>>> import numpy as np
>>> np.set_printoptions(precision=2, suppress=True, linewidth=100, legacy="1.25")
>>> M = np.load("dump.npy")
>>> M
array([[ 0,  0,  0,  0],
       [-2, -1,  0,  0],
       [ 0,  0,  0,  0],
       [ 0,  0, -2, -1]])
>>> round(float(np.linalg.det(M)), 2)
0.0
>>> np.trace(M)
-2
>>> print(np.allclose(M @ M.T, M.T @ M))
False
>>> np.round(np.abs(np.linalg.eigvals(M)).max(), 2)
1.0
>>> (M + M.T) / 2
array([[ 0., -1.,  0.,  0.],
       [-1., -1.,  0.,  0.],
       [ 0.,  0.,  0., -1.],
       [ 0.,  0., -1., -1.]])
>>> np.round(np.linalg.det(M), 2)
0.0
>>> np.sort(np.linalg.eigvals(M).real)
array([-1., -1.,  0.,  0.])
>>> rng = np.random.default_rng(264321)
>>> X = np.triu(rng.random((13, 13)) < 0.2, 1).astype(int)
>>> X = X + X.T
>>> print(X)
[[0 0 0 0 0 0 0 0 0 0 1 1 0]
 [0 0 0 0 1 0 0 0 0 0 0 0 0]
 [0 0 0 0 0 0 0 0 0 0 0 1 0]
 [0 0 0 0 0 0 0 0 0 0 1 1 0]
 [0 1 0 0 0 1 0 1 0 1 0 0 1]
 [0 0 0 0 1 0 0 0 0 1 0 0 1]
 [0 0 0 0 0 0 0 0 0 0 0 0 0]
 [0 0 0 0 1 0 0 0 0 0 0 0 0]
 [0 0 0 0 0 0 0 0 0 0 0 0 0]
 [0 0 0 0 1 1 0 0 0 0 1 1 0]
 [1 0 0 1 0 0 0 0 0 1 0 0 0]
 [1 0 1 1 0 0 0 0 0 1 0 0 0]
 [0 0 0 0 1 1 0 0 0 0 0 0 0]]
>>> np.round(np.sort(np.linalg.eigvals(X).real), 2) + 0
array([-2.71, -1.86, -1.24, -0.67,  0.  ,  0.  ,  0.  ,  0.  ,  0.  ,  0.51,  0.68,  2.22,  3.08])
>>> ev, V = np.linalg.eigh(X)
>>> np.abs(V[:, -1]).round(6).argmax()
4
>>> np.round(np.linalg.eigvalsh(X @ X), 2) + 0
array([0.  , 0.  , 0.  , 0.  , 0.  , 0.26, 0.45, 0.46, 1.55, 3.48, 4.93, 7.37, 9.51])
>>> np.unique(ev.round(6) + 0, return_counts=True)[1]
array([1, 1, 1, 1, 5, 1, 1, 1, 1])
>>> print(np.linalg.cond(X) > 100)
True
>>> np.linalg.matrix_rank(X, rtol=0.1)
8
>>> [round(float(x), 2) for x in np.linalg.svd(X, compute_uv=False)[:3]]
[3.08, 2.71, 2.22]
>>> F = np.load("block3.npy")
>>> print(F)
[[ -4.    0.2   0.5  -1.5  -0.6   0.5   1.    0.6   0.2  -0.2]
 [-26.   -1.7   0.   -0.6   0.5  -0.3  -1.2   0.3   1.1   0.1]
 [ -5.    0.5   0.1   0.3   0.6  -0.6   0.2   0.8   0.3   0.3]
 [ -5.   -0.2   1.    0.3  -0.7  -2.3  -0.7  -0.3  -1.   -1.3]]
>>> T = np.stack([F, 4 * F, F[::-1]])
>>> np.linalg.matrix_rank(T.reshape(3, -1))
2
>>> T.shape
(3, 4, 10)
>>> np.linalg.norm(T, axis=(1, 2))
array([ 27.66, 110.64,  27.66])
